$ ipython --no-banner

In [1]: import numpy as np

In [2]: from numpy import linalg as LA

In [3]: np.set_printoptions(precision=4, suppress=True, linewidth=120, floatmode="fixed")

In [4]: K = np.load("mat.npy")

In [5]: print(K)
[[-0.5080 -0.5080 -0.5080]
 [ 0.4542  0.4542  0.4542]
 [-0.3969 -0.3969 -0.3969]
 [-0.8306 -0.8306 -0.8306]
 [ 0.8692  0.8692  0.8692]
 [-0.5581 -0.5581 -0.5581]
 [ 0.9488  0.9488  0.9488]
 [ 0.0000  0.0000  0.0000]
 [-0.5581 -0.5581 -0.5581]
 [ 0.4542  0.4542  0.4542]
 [ 0.5080  0.5080  0.5080]
 [-0.0699 -0.0699 -0.0699]
 [ 0.3969  0.3969  0.3969]
 [-0.1391 -0.1391 -0.1391]
 [-0.7211 -0.7211 -0.7211]
 [-0.1391 -0.1391 -0.1391]
 [-0.3969 -0.3969 -0.3969]]

In [6]: Ac = K - K.mean(axis=0)

In [7]: V = LA.svd(Ac)[2][:1]

In [8]: M2 = Ac - Ac @ V.T @ V

In [9]: print(round(float(LA.norm(M2) / LA.norm(Ac)), 4))
0.0

In [10]: print(np.round(M2.std(axis=0), 4) + 0)
[0.0000 0.0000 0.0000]

In [11]: print((Ac @ V.T).std(axis=0))
[0.9304]

In [12]: print(np.diag(V.T @ V))
[0.3333 0.3333 0.3333]

In [13]: Ac = K - K.mean(axis=0)

In [14]: Uu, s, Vt = LA.svd(Ac, full_matrices=False)

In [15]: print(LA.matrix_rank(Ac))
1

In [16]: print(np.searchsorted(np.cumsum(s ** 2) / (s ** 2).sum(), 0.9) + 1)
1

In [17]: print((np.sign(Uu[:, 0]) == np.sign(Uu[0, 0])).astype(int))
[1 0 1 1 0 1 0 0 1 0 0 1 0 1 1 1 1]

In [18]: M2 = np.array([[0, 1], [2, 1], [3, 2]])

In [19]: print(LA.matrix_rank(K @ M2))
1

In [20]: print(np.einsum("ij,ij->i", K, K))
[0.7742 0.6189 0.4726 2.0697 2.2665 0.9344 2.7007 0.0000 0.9344 0.6189 0.7742 0.0147 0.4726 0.0580 1.5600 0.0580 0.4726]

In [21]: print(round(float(np.trace(LA.pinv(K) @ K)), 4))
1.0

In [22]: LA.inv(K)
LinAlgError: Last 2 dimensions of the array must be square


In [23]: print(K @ LA.pinv(K) @ K)
[[-0.5080 -0.5080 -0.5080]
 [ 0.4542  0.4542  0.4542]
 [-0.3969 -0.3969 -0.3969]
 [-0.8306 -0.8306 -0.8306]
 [ 0.8692  0.8692  0.8692]
 [-0.5581 -0.5581 -0.5581]
 [ 0.9488  0.9488  0.9488]
 [ 0.0000  0.0000  0.0000]
 [-0.5581 -0.5581 -0.5581]
 [ 0.4542  0.4542  0.4542]
 [ 0.5080  0.5080  0.5080]
 [-0.0699 -0.0699 -0.0699]
 [ 0.3969  0.3969  0.3969]
 [-0.1391 -0.1391 -0.1391]
 [-0.7211 -0.7211 -0.7211]
 [-0.1391 -0.1391 -0.1391]
 [-0.3969 -0.3969 -0.3969]]

In [24]: print(np.allclose(K[:-1].T @ LA.lstsq(K[:-1].T, K[-1])[0], K[-1]))
True

In [25]: print(np.abs(np.diag(LA.qr(K)[1])) > 1e-9)
[ True False False]

In [26]: print(np.unique(K.round(6), axis=0).shape)
(13, 3)

In [27]: D = LA.norm(K[:, None] - K[None], axis=-1)

In [28]: print(D[10])
[1.7598 0.0932 1.5673 2.3185 0.6256 1.8465 0.7635 0.8799 1.8465 0.0932 0.0000 1.0010 0.1924 1.1208 2.1289 1.1208 1.5673]

In [29]: print((D + 1e9 * np.eye(17)).round(6).argmin(axis=1))
[ 5  9 16 14  6  8  4 11  5  1  1 13  1 15  3 13  2]

In [30]: print(LA.matrix_rank(D ** 2))
3

In [31]: print(np.unravel_index(D.round(6).argmax(), D.shape))
(np.int64(3), np.int64(6))

In [32]: X = np.loadtxt("block14.csv", delimiter=",")

In [33]: print(X)
[[ 0.0000  0.0000  0.0000]
 [-1.0000 10.0000 -1.0000]
 [ 0.0000  0.0000  0.0000]
 [ 0.0000  5.0000 -3.0000]
 [ 0.0000  5.0000 -3.0000]
 [ 0.0000  0.0000  0.0000]
 [ 0.0000  5.0000 -3.0000]
 [-1.0000  5.0000  2.0000]
 [-1.0000  5.0000  2.0000]
 [ 0.0000  0.0000  0.0000]
 [ 0.0000  5.0000 -3.0000]
 [ 0.0000  5.0000 -3.0000]
 [ 0.0000  0.0000  0.0000]
 [-1.0000 10.0000 -1.0000]
 [ 0.0000  0.0000  0.0000]
 [ 0.0000  0.0000  0.0000]
 [ 2.0000  1.0000  2.0000]
 [-1.0000  5.0000  2.0000]
 [ 2.0000 -4.0000  5.0000]
 [ 2.0000 -4.0000  5.0000]
 [ 0.0000  0.0000  0.0000]]

In [34]: print(round(float(LA.norm(X, 1)), 4), round(LA.norm(X, np.inf), 4))
69.0 12.0

In [35]: print(LA.norm(X, axis=1).argmax())
1

In [36]: print(round(float(LA.norm(X[11] - X[17])), 4))
5.099

In [37]: print(round(LA.norm(X) ** 2 / LA.norm(X, 2) ** 2, 4))
1.1994
